>>> import numpy as np
>>> from numpy import linalg as LA
>>> np.set_printoptions(suppress=True, linewidth=160)
>>> tidy = lambda a: np.round(a, 3) + 0
>>> W0 = np.load("block2.npy")
>>> tidy(W0)
array([[-0.343,  0.891,  0.044, -0.295],
       [ 0.057, -0.293,  0.304, -0.905],
       [ 0.743,  0.24 , -0.582, -0.226],
       [-0.572, -0.251, -0.753, -0.207]])
>>> tidy(LA.det(W0))
np.float64(-1.0)
>>> W0.inv()
Traceback (most recent call last):
  File "<python-input-7>", line 1, in <module>
    W0.inv()
    ^^^^^^
AttributeError: 'numpy.ndarray' object has no attribute 'inv'
>>> O, vecs = LA.qr(W0[:, :1])[0], LA.qr(W0[:, 1:])[0]
>>> sig = LA.svd(O.T @ vecs, compute_uv=False)
>>> (sig > 0.9).sum()
np.int64(0)
>>> tidy(sig)
array([0.])
>>> tidy(LA.det(W0.T))
np.float64(-1.0)
>>> tidy(np.kron(np.eye(2, dtype=int), W0))
array([[-0.343,  0.891,  0.044, -0.295,  0.   ,  0.   ,  0.   ,  0.   ],
       [ 0.057, -0.293,  0.304, -0.905,  0.   ,  0.   ,  0.   ,  0.   ],
       [ 0.743,  0.24 , -0.582, -0.226,  0.   ,  0.   ,  0.   ,  0.   ],
       [-0.572, -0.251, -0.753, -0.207,  0.   ,  0.   ,  0.   ,  0.   ],
       [ 0.   ,  0.   ,  0.   ,  0.   , -0.343,  0.891,  0.044, -0.295],
       [ 0.   ,  0.   ,  0.   ,  0.   ,  0.057, -0.293,  0.304, -0.905],
       [ 0.   ,  0.   ,  0.   ,  0.   ,  0.743,  0.24 , -0.582, -0.226],
       [ 0.   ,  0.   ,  0.   ,  0.   , -0.572, -0.251, -0.753, -0.207]])
>>> tidy(np.einsum("ii->", W0))
np.float64(-1.426)
>>> tidy(LA.eigvals(W0).sum().real)
np.float64(-1.426)
>>> M = np.load("layer19.npy")
>>> M
array([[-6.099, -2.988,  1.01 ],
       [-4.075, -1.761,  0.952],
       [-1.185, -0.344,  0.156],
       [-0.767, -0.209,  0.066],
       [-0.064, -0.016,  0.   ],
       [ 0.657,  0.156,  0.045],
       [ 2.479,  0.555,  0.533],
       [ 5.204,  1.164,  1.817],
       [ 6.569,  1.487,  2.592],
       [15.519,  3.835,  8.54 ],
       [16.123,  4.004,  8.97 ],
       [16.904,  4.225,  9.53 ],
       [27.833,  7.461, 17.631],
       [65.7  , 19.814, 47.127],
       [81.764, 25.339, 59.872],
       [87.894, 27.475, 64.751]])
>>> Xc = (M - M.mean(axis=0)) / M.std(axis=0)
>>> tidy(Xc.std(axis=0))
array([1., 1., 1.])
>>> np.argwhere(np.abs(Xc) > 2)
array([[14,  0],
       [14,  1],
       [14,  2],
       [15,  0],
       [15,  1],
       [15,  2]])
>>> beta = LA.lstsq(np.delete(Xc, 1, axis=1), Xc[:, 1])[0]
>>> tidy(1 - np.var(Xc[:, 1] - np.delete(Xc, 1, axis=1) @ beta))
np.float64(0.998)
>>> other = np.c_[M[:, :1] @ np.array([[8]]), np.array([-3, 3, 3, 3, -2, 1, -1, 2, 1, 1, 3, -3, 0, 0, 0, 1])]
>>> other
array([[-48.792,  -3.   ],
       [-32.6  ,   3.   ],
       [ -9.48 ,   3.   ],
       [ -6.136,   3.   ],
       [ -0.512,  -2.   ],
       [  5.256,   1.   ],
       [ 19.832,  -1.   ],
       [ 41.632,   2.   ],
       [ 52.552,   1.   ],
       [124.152,   1.   ],
       [128.984,   3.   ],
       [135.232,  -3.   ],
       [222.664,   0.   ],
       [525.6  ,   0.   ],
       [654.112,   0.   ],
       [703.152,   1.   ]])
>>> LA.matrix_rank(np.c_[M, other])
np.int64(4)
>>> tidy(W0 @ W0.T)
array([[1., 0., 0., 0.],
       [0., 1., 0., 0.],
       [0., 0., 1., 0.],
       [0., 0., 0., 1.]])
>>> tidy(W0[:, 0] @ W0[:, 3])
np.float64(0.0)
>>> tidy(LA.pinv(W0))
array([[-0.343,  0.057,  0.743, -0.572],
       [ 0.891, -0.293,  0.24 , -0.251],
       [ 0.044,  0.304, -0.582, -0.753],
       [-0.295, -0.905, -0.226, -0.207]])
>>> tidy(W0.T @ W0)
array([[1., 0., 0., 0.],
       [0., 1., 0., 0.],
       [0., 0., 1., 0.],
       [0., 0., 0., 1.]])
>>> x0 = np.array([4, 4, -6])
>>> rhs = M @ x0
>>> tidy(LA.solve(M.T @ M, M.T @ rhs))
array([ 4.,  4., -6.])
>>> try:
...     LA.solve(M, rhs)
... except LA.LinAlgError as e:
...     print(e)
... 
Last 2 dimensions of the array must be square
>>> rng = np.random.default_rng(1)
>>> rhs = rhs + 0.1 * rng.normal(size=16)
>>> tidy(rhs)
array([-42.373, -28.974,  -7.019,  -4.43 ,  -0.229,   3.027,   8.884,  14.628,  16.708,  26.205,  26.691,  27.391,  35.316,  59.278,  69.132,  73.03 ])
>>> beta, *_ = LA.lstsq(M, rhs)
>>> tidy(beta)
array([ 4.003,  3.98 , -5.995])
>>> tidy(M.T @ (rhs - M @ beta))
array([0., 0., 0.])
>>> tidy(LA.norm(rhs - M @ beta))
np.float64(0.236)
>>> X = np.load("dump.npy")
>>> X
array([[ 59.124,  -1.731,  99.728, 119.353],
       [ 58.323,   0.534,  98.925, 120.166],
       [ 59.785,   1.468, 101.4  , 118.78 ],
       [ 59.261,  -0.642, 100.265, 120.595],
       [ 59.187,   0.773,  98.725, 118.839],
       [ 59.37 ,   0.032, 101.101, 118.624],
       [ 61.082,   0.737, 100.088, 120.447],
       [ 59.213,  -0.17 ,  98.659, 121.964],
       [ 59.987,  -0.294,  99.572, 121.136],
       [ 60.021,   2.112, 100.175, 121.675],
       [ 59.654,   0.635,  98.985, 119.644],
       [ 60.646,  -1.311, 101.515, 119.262],
       [ 59.712,   1.407,  99.58 , 121.17 ],
       [ 60.409,   0.719,  99.152, 121.253],
       [ 60.785,   0.204,  99.538, 118.6  ],
       [ 60.106,  -0.97 ,  98.848, 121.087],
       [ 61.529,  -1.125, 100.266, 120.247],
       [ 58.374,  -0.384, 101.031, 121.523],
       [ 59.392,  -0.21 ,  97.334, 119.989],
       [ 61.276,  -1.304,  99.558, 119.533],
       [ 62.224,  -0.593, 100.065, 120.694],
       [ 60.156,  -0.443,  98.385, 120.636],
       [ 58.49 ,  -2.096, 100.838, 120.876],
       [ 59.434,  -0.024, 101.551, 119.171],
       [ 58.602,   1.201,  99.146, 120.702],
       [ 60.623,   1.558,  97.608, 120.116],
       [ 57.989,  -0.268,  99.724, 119.633],
       [ 59.833,   0.101,  99.407, 119.199],
       [ 59.489,  -0.082,  99.65 , 118.211]])
>>> Xc = X - X.mean(axis=0)
>>> vecs = LA.svd(Xc)[2][:1]
>>> other = Xc - Xc @ vecs.T @ vecs
>>> tidy((Xc @ vecs.T).std(axis=0))
array([1.179])
>>> LA.norm(other, axis=1).round(6).argmax()
np.int64(20)
>>> proj = X @ LA.solve(X.T @ X, X.T)
>>> tidy(LA.eigvalsh(proj))
array([0., 0., 0., 0., 0., 0., 0., 0., 0., 0., 0., 0., 0., 0., 0., 0., 0., 0., 0., 0., 0., 0., 0., 0., 0., 1., 1., 1., 1.])
>>> tidy(proj @ X[:, 3])
array([119.353, 120.166, 118.78 , 120.595, 118.839, 118.624, 120.447, 121.964, 121.136, 121.675, 119.644, 119.262, 121.17 , 121.253, 118.6  , 121.087, 120.247,
       121.523, 119.989, 119.533, 120.694, 120.636, 120.876, 119.171, 120.702, 120.116, 119.633, 119.199, 118.211])
>>> data = np.array([[8.0, 0.0, 0.0, 0.0],
...     [0.0, 9.0, 8.0, 1.0],
...     [0.0, 2.0, 1.0, 2.0],
...     [0.0, 4.0, 8.0, 3.0]])
>>> ev, vecs = LA.eig(data)
>>> tidy(ev)
array([12.15 ,  3.165, -2.315,  8.   ])
>>> tidy(np.sort(LA.eigvals(LA.inv(data))))
array([-0.432,  0.082,  0.125,  0.316])
>>> tidy(np.sort(LA.eigvals(data.T)))
array([-2.315,  3.165,  8.   , 12.15 ])
>>> tidy(data @ vecs[:, 0] - ev[0] * vecs[:, 0])
array([0., 0., 0., 0.])
>>> other = data / np.sqrt((data ** 2).mean(axis=1, keepdims=True))
>>> tidy(LA.norm(other, axis=1))
array([2., 2., 2., 2.])
>>> tidy(other[1])
array([0.   , 1.49 , 1.324, 0.166])
>>> other = LA.inv(data)
>>> tidy(LA.cond(data))
np.float64(8.445)
>>> tidy(LA.det(data) * LA.det(other))
np.float64(1.0)
>>> tidy(LA.inv(other))
array([[8., 0., 0., 0.],
       [0., 9., 8., 1.],
       [0., 2., 1., 2.],
       [0., 4., 8., 3.]])
>>> data @ data
array([[ 64.,   0.,   0.,   0.],
       [  0., 101.,  88.,  28.],
       [  0.,  28.,  33.,  10.],
       [  0.,  64.,  64.,  29.]])
>>> tidy(LA.det(data))
np.float64(-712.0)
>>> np.trace(data)
np.float64(21.0)
>>> (data + data.T) / 2
array([[8. , 0. , 0. , 0. ],
       [0. , 9. , 5. , 2.5],
       [0. , 5. , 1. , 5. ],
       [0. , 2.5, 5. , 3. ]])
>>> LA.determinant(data)
Traceback (most recent call last):
  File "<python-input-68>", line 1, in <module>
    LA.determinant(data)
    ^^^^^^^^^^^^^^
AttributeError: module 'numpy.linalg' has no attribute 'determinant'
>>> tidy(np.sort(np.abs(LA.eigvals(data))))
array([ 2.315,  3.165,  8.   , 12.15 ])
>>> F = np.loadtxt("run3.csv", delimiter=",")
>>> F
array([[10.778,  8.102,  3.   ,  1.   ],
       [-0.587, -0.268,  3.   ,  1.   ],
       [-1.245, -0.17 ,  3.   ,  1.   ],
       [ 2.043,  1.509,  3.   ,  1.   ],
       [-4.098, -3.838,  3.   ,  1.   ],
       [ 0.152, -1.156,  3.   ,  1.   ],
       [ 1.934,  0.824,  3.   ,  1.   ],
       [10.759,  7.949,  3.   ,  1.   ],
       [-3.316, -3.234,  3.   ,  1.   ],
       [ 3.749,  3.301,  3.   ,  1.   ]])
>>> # looks like rank 3
>>> x0 = np.array([2, 3, 3, 3])
>>> tidy((F * x0).sum(axis=1))
array([57.862, 10.022,  9.   , 20.613, -7.71 ,  8.836, 18.34 , 57.365, -4.334, 29.401])
>>> (F @ x0).argmax()
np.int64(0)
>>> F @ np.eye(4)[1]
array([ 8.102, -0.268, -0.17 ,  1.509, -3.838, -1.156,  0.824,  7.949, -3.234,  3.301])
>>> th = np.deg2rad(90)
>>> m1 = np.eye(3)
>>> m1[np.ix_([0, 1], [0, 1])] = [[np.cos(th), -np.sin(th)], [np.sin(th), np.cos(th)]]
>>> tidy(m1)
array([[ 0., -1.,  0.],
       [ 1.,  0.,  0.],
       [ 0.,  0.,  1.]])
>>> other = np.array([[-3, -4], [-3, 4], [3, -5], [-2, 1]])
>>> np.vstack([F, other.T]).shape
(12, 4)
>>> LA.matrix_rank(F @ other)
np.int64(2)
>>> other @ F
Traceback (most recent call last):
  File "<python-input-84>", line 1, in <module>
    other @ F
    ~~~~~~^~~
ValueError: matmul: Input operand 1 has a mismatch in its core dimension 0, with gufunc signature (n?,k),(k,m?)->(n?,m?) (size 10 is different from 2)
>>> LA.matrix_rank(np.vstack([F, other.T]))
np.int64(4)
>>> np.einsum("ij->j", F)
array([20.169, 13.019, 30.   , 10.   ])
>>> tidy(np.einsum("ij,ij->i", F, F))
array([191.808,  10.416,  11.579,  16.451,  41.524,  11.359,  14.419, 188.943,  31.455,  34.952])
>>> other = F / LA.norm(F, axis=1, keepdims=True)
>>> G = other @ other.T
>>> (np.abs(G) > 0.9).astype(int)
array([[1, 0, 0, 0, 0, 0, 0, 1, 0, 1],
       [0, 1, 1, 0, 0, 1, 0, 0, 0, 0],
       [0, 1, 1, 0, 0, 0, 0, 0, 0, 0],
       [0, 0, 0, 1, 0, 0, 1, 0, 0, 1],
       [0, 0, 0, 0, 1, 0, 0, 0, 1, 0],
       [0, 1, 0, 0, 0, 1, 0, 0, 0, 0],
       [0, 0, 0, 1, 0, 0, 1, 0, 0, 0],
       [1, 0, 0, 0, 0, 0, 0, 1, 0, 1],
       [0, 0, 0, 0, 1, 0, 0, 0, 1, 0],
       [1, 0, 0, 1, 0, 0, 0, 1, 0, 1]])
>>> tidy(G[5])
array([0.049, 0.94 , 0.873, 0.627, 0.636, 1.   , 0.73 , 0.053, 0.7  , 0.339])
>>> np.argwhere(np.triu(np.abs(G) > 0.95, 1))
array([[0, 7],
       [1, 2],
       [3, 6],
       [4, 8]])
>>> U, sig, vt = LA.svd(F)
>>> tidy(sig)
array([21.588,  9.21 ,  1.424,  0.   ])
>>> other = U[:, :3] @ np.diag(sig[:3]) @ vt[:3]
>>> tidy(other)
array([[10.778,  8.102,  3.   ,  1.   ],
       [-0.587, -0.268,  3.   ,  1.   ],
       [-1.245, -0.17 ,  3.   ,  1.   ],
       [ 2.043,  1.509,  3.   ,  1.   ],
       [-4.098, -3.838,  3.   ,  1.   ],
       [ 0.152, -1.156,  3.   ,  1.   ],
       [ 1.934,  0.824,  3.   ,  1.   ],
       [10.759,  7.949,  3.   ,  1.   ],
       [-3.316, -3.234,  3.   ,  1.   ],
       [ 3.749,  3.301,  3.   ,  1.   ]])
>>> tidy(np.abs(F - other).max())
np.float64(0.0)
>>> LA.matrix_rank(other)
np.int64(3)
>>> E = np.load("data.npy")
>>> E
array([[ 2,  1,  2,  0, -2],
       [ 0,  0, -2,  2,  3],
       [ 1,  2,  0,  0, -3],
       [ 1, -1,  3,  3, -3]])
>>> E @ E
Traceback (most recent call last):
  File "<python-input-101>", line 1, in <module>
    E @ E
    ~~^~~
ValueError: matmul: Input operand 1 has a mismatch in its core dimension 0, with gufunc signature (n?,k),(k,m?)->(n?,m?) (size 4 is different from 5)
>>> G = E.T @ E
>>> (E @ E.T).shape
(4, 4)
>>> tidy(LA.svd(E, compute_uv=False) ** 2)
array([49.12 , 14.943,  6.588,  2.349])
>>> np.diag(G)
array([ 6,  6, 17, 13, 31])
>>> tidy(LA.eigvalsh(G)[::-1])
array([49.12 , 14.943,  6.588,  2.349,  0.   ])
